% python3 -q
>>> import numpy as np
>>> from numpy import linalg as LA
>>> np.set_printoptions(suppress=True, linewidth=140)
>>> mat = np.load("sample15.npy")
>>> print(mat)
[[4.05 6.   9.   8.   5.   2.   4.   7.   7.   4.  ]
 [7.   3.05 5.   9.   6.   9.   5.   1.   0.   0.  ]
 [8.   8.   5.05 2.   4.   7.   8.   6.   7.   9.  ]
 [8.   5.   6.   3.05 7.   1.   0.   7.   6.   3.  ]
 [4.   3.   2.   2.   7.05 3.   7.   7.   9.   6.  ]
 [6.   3.   1.   5.   8.   1.05 8.   8.   5.   2.  ]
 [9.   0.   9.   1.   9.   7.   6.05 6.   4.   0.  ]
 [5.   9.   7.   3.   5.   0.   9.   9.05 5.   8.  ]
 [7.   0.   7.   4.   2.   4.   0.   9.   3.05 0.  ]
 [4.   6.   9.   8.   5.   2.   4.   7.   7.   4.05]]
>>> x0 = np.array([-1, 1, -2, 1, 2, -1, 2, 2, 1, -1])
>>> h1 = np.maximum(mat @ x0, 0)
>>> print(np.round(np.tanh(mat @ x0), 4))
[1.     1.     1.     1.     1.     1.     1.     1.     0.9994 1.    ]
>>> print(np.flatnonzero(h1 > 1e-9))
[0 1 2 3 4 5 6 7 8 9]
>>> print(np.round(np.maximum(mat @ (3 * x0), 0), 4))
[ 74.85  30.15  56.7   54.15 117.3  149.85  39.3  108.3   12.15  74.85]
>>> U, s, Vh = LA.svd(mat)
>>> print(s.round(4))
[52.6486 15.1551 11.4812 10.2631  8.3803  5.7784  5.3118  5.0976  1.0001  0.0027]
>>> out = U[:, :9] @ np.diag(s[:9]) @ Vh[:9]
>>> print(round(float(LA.norm(mat - out) / LA.norm(mat)), 4))
0.0
>>> print(LA.matrix_rank(out))
9
>>> r0 = np.array([3, -3, -1, -1, -1, 2, -2, -1, -1, -2])
>>> v = np.array([1, 1, 0, 2])
>>> K = np.outer(r0, v)
>>> print(K)
[[ 3  3  0  6]
 [-3 -3  0 -6]
 [-1 -1  0 -2]
 [-1 -1  0 -2]
 [-1 -1  0 -2]
 [ 2  2  0  4]
 [-2 -2  0 -4]
 [-1 -1  0 -2]
 [-1 -1  0 -2]
 [-2 -2  0 -4]]
>>> U, s, Vh = LA.svd(K)
>>> print(s.round(4) + 0)
[14.4914  0.      0.      0.    ]
>>> out = U[:, :1] @ np.diag(s[:1]) @ Vh[:1]
>>> print(round(float(LA.norm(K - out, 2)), 4), round(s[1], 4))
0.0 0.0
>>> print(np.round(LA.norm(K - out) / LA.norm(K), 4))
0.0
>>> print(LA.matrix_rank(K, rtol=0.05))
1
>>> print(LA.cond(K) > 100)
True
>>> print(np.argsort(-LA.norm(K, axis=0).round(6), kind="stable")[:3])
[3 0 1]
>>> rank = LA.matrix_rank(K)
>>> print(rank)
1
>>> ns = LA.svd(K)[2][rank:].T
>>> print([int(LA.matrix_rank(K[:i])) for i in range(1, len(K) + 1)])
[1, 1, 1, 1, 1, 1, 1, 1, 1, 1]
>>> print([int(LA.matrix_rank(np.delete(K, i, axis=0))) for i in range(10)])
[1, 1, 1, 1, 1, 1, 1, 1, 1, 1]
>>> print(ns.shape)
(4, 3)
>>> m1 = np.array([[0.0, -2.0, 0.0, 0.0],
...     [-2.0, 1.0, -2.0, 0.0],
...     [0.0, -2.0, 2.0, -2.0],
...     [0.0, 0.0, -2.0, -2.0]])
>>> evals, V = LA.eigh(m1)
>>> x0 = np.array([6, 3, 6, 0])
>>> print(np.round(V * np.maximum(evals, 0) @ V.T, 4))
[[ 0.9195 -1.1425  0.366   0.0139]
 [-1.1425  1.8568 -1.4946  0.3799]
 [ 0.366  -1.4946  2.6179 -0.9386]
 [ 0.0139  0.3799 -0.9386  0.3608]]
>>> print(np.round(x0 @ m1 @ x0 / (x0 @ x0), 4), round(evals[0], 4), np.round(evals[-1], 4))
-0.7778 -3.0921 4.3116
>>> print(x0 @ m1 @ x0)
-63.0
>>> print(np.abs(m1).sum(axis=1).max(), round(np.abs(evals).max(), 4))
6.0 4.3116
>>> feats = np.loadtxt("out3.csv", delimiter=",")
>>> print(feats.round(4))
[[-19.0854   2.9284  15.9245   0.803    1.6205  14.006 ]
 [ -4.7013   0.2179   4.3261  -1.9175   1.0042   6.3706]
 [ -1.1351  -0.1448   1.5354  -1.7915   0.9788   3.016 ]
 [  0.009   -0.0239  -0.3396   0.4303  -0.4989  -0.2263]
 [  0.1385  -0.1748  -1.1132   1.0299  -1.5082  -0.3314]
 [  0.3346  -0.3433  -1.7608   1.3326  -2.2508  -0.2676]
 [  0.3828  -0.3811  -1.8966   1.3827  -2.3983  -0.2465]
 [  7.6543  -4.4186 -14.1216   1.5479 -12.2524   2.8687]
 [  9.7741  -5.4557 -17.1344   1.1894 -14.2986   3.6282]
 [ 11.2005  -6.1401 -19.1165   0.9205 -15.6074   4.1172]
 [ 21.0667 -10.6893 -32.2307  -1.2774 -23.7682   7.1712]
 [ 22.7972 -11.4643 -34.4597  -1.701  -25.0928   7.6636]]
>>> # looks like rank 3
>>> basis = feats[[8, 5]].astype(float)
>>> for _ in range(4):
...     z = LA.norm(feats[:, None] - basis, axis=-1).argmin(axis=1)
...     basis = np.array([feats[z == j].mean(axis=0) for j in range(2)])
... 
>>> print(z)
[1 1 1 1 1 1 1 0 0 0 0 0]
>>> print(basis.round(4))
[[ 14.4986  -7.6336 -23.4126   0.1359 -18.2039   5.0898]
 [ -3.4367   0.2969   2.3823   0.1814  -0.4361   3.1887]]
>>> print(np.abs(basis[1] - basis[0]).argmax())
2
>>> print(np.bincount(z))
[5 7]
>>> def softmax(z):
...     e = np.exp(z - z.max(axis=-1, keepdims=True))
...     return e / e.sum(axis=-1, keepdims=True)
... 
>>> print(np.round(softmax(basis).sum(axis=1), 4))
[1. 1.]
>>> print(np.round(softmax(10 * basis[1]), 4) + 0)
[0.     0.     0.0003 0.     0.     0.9997]
>>> scores = basis @ basis.T / np.sqrt(6)
>>> print(np.round(softmax(scores + np.triu(np.full(scores.shape, -np.inf), 1)), 4) + 0)
[[1. 0.]
 [0. 1.]]
>>> print(np.round(softmax(scores), 4) + 0)
[[1. 0.]
 [0. 1.]]
>>> z = feats[:, 4] > np.median(feats[:, 4])
>>> r0 = feats[z].mean(axis=0) - feats[~z].mean(axis=0)
>>> print(r0.round(4))
[-16.2192   6.8348  22.922   -0.3626  15.4605  -0.4392]
>>> print(z.astype(int))
[1 1 1 1 1 1 0 0 0 0 0 0]
>>> print(np.argsort(-np.abs(r0).round(6), kind="stable"))
[2 0 4 1 5 3]
>>> U, s, Vh = LA.svd(feats)
>>> V = Vh[:(s > 1e-8).sum()]
>>> rng = np.random.default_rng(13060)
>>> x0 = feats[2] + 5 * feats[8] + rng.integers(2) * np.eye(6)[1]
>>> print(x0.round(4))
[ 47.7353 -26.4235 -84.1368   4.1554 -70.514   21.157 ]
>>> print(np.round(np.diag(V.T @ V), 4))
[0.5526 0.0697 0.4904 0.4926 0.5932 0.8015]
>>> print(LA.matrix_rank(np.vstack([feats, x0])))
4
>>> J = np.array([[-0.2, 2.2, -0.8, -0.2, 0.4, -0.7, -0.4, 1.7, 1.8, -0.2],
...     [0.0, -0.4, -0.8, -2.4, 0.4, -0.1, -1.1, 1.0, -0.3, -1.2],
...     [-0.8, -0.9, -1.6, 0.2, 0.0, -0.5, 2.5, 0.3, -2.4, 0.6],
...     [-0.8, 0.0, -1.4, -0.2, 0.5, 0.7, -0.2, 1.7, 1.4, -0.7],
...     [0.6, -0.6, -1.0, 3.6, 0.2, 1.4, 2.1, 0.7, -0.8, -0.2],
...     [-0.7, 0.3, 0.2, -2.5, 0.7, 0.6, -0.6, 0.5, -1.6, 0.2],
...     [-0.3, -1.2, 0.2, 0.5, -0.1, 0.0, -0.7, -0.1, -1.7, 1.1],
...     [0.4, 0.3, 0.3, 0.1, 1.6, 0.2, -0.9, 0.1, 0.5, -0.4],
...     [-0.3, -0.5, -0.5, -0.5, -0.4, -0.4, 2.0, -0.5, 0.4, 1.7],
...     [1.2, 0.5, 0.3, 0.3, -0.7, -0.6, 1.5, -0.6, -1.3, -1.3]])
>>> J[5] = J[9] + 0.05 * rng.normal(size=10)
>>> print(J.round(4))
[[-0.2     2.2    -0.8    -0.2     0.4    -0.7    -0.4     1.7     1.8    -0.2   ]
 [ 0.     -0.4    -0.8    -2.4     0.4    -0.1    -1.1     1.     -0.3    -1.2   ]
 [-0.8    -0.9    -1.6     0.2     0.     -0.5     2.5     0.3    -2.4     0.6   ]
 [-0.8     0.     -1.4    -0.2     0.5     0.7    -0.2     1.7     1.4    -0.7   ]
 [ 0.6    -0.6    -1.      3.6     0.2     1.4     2.1     0.7    -0.8    -0.2   ]
 [ 1.1643  0.4898  0.2972  0.3177 -0.628  -0.6048  1.4598 -0.6211 -1.3977 -1.3204]
 [-0.3    -1.2     0.2     0.5    -0.1     0.     -0.7    -0.1    -1.7     1.1   ]
 [ 0.4     0.3     0.3     0.1     1.6     0.2    -0.9     0.1     0.5    -0.4   ]
 [-0.3    -0.5    -0.5    -0.5    -0.4    -0.4     2.     -0.5     0.4     1.7   ]
 [ 1.2     0.5     0.3     0.3    -0.7    -0.6     1.5    -0.6    -1.3    -1.3   ]]
>>> r0, v = J[9], J[5]
>>> print(round(float(r0 @ v), 4))
8.725
>>> p = (r0 @ v) / (r0 @ r0) * r0
>>> print(np.round(LA.norm(r0 + v) ** 2 + LA.norm(r0 - v) ** 2, 4))
34.938
>>> print(np.round(v - p, 4))
[-0.0378 -0.0111 -0.0033  0.0172  0.0733 -0.0038 -0.0428 -0.0201 -0.0955 -0.0182]
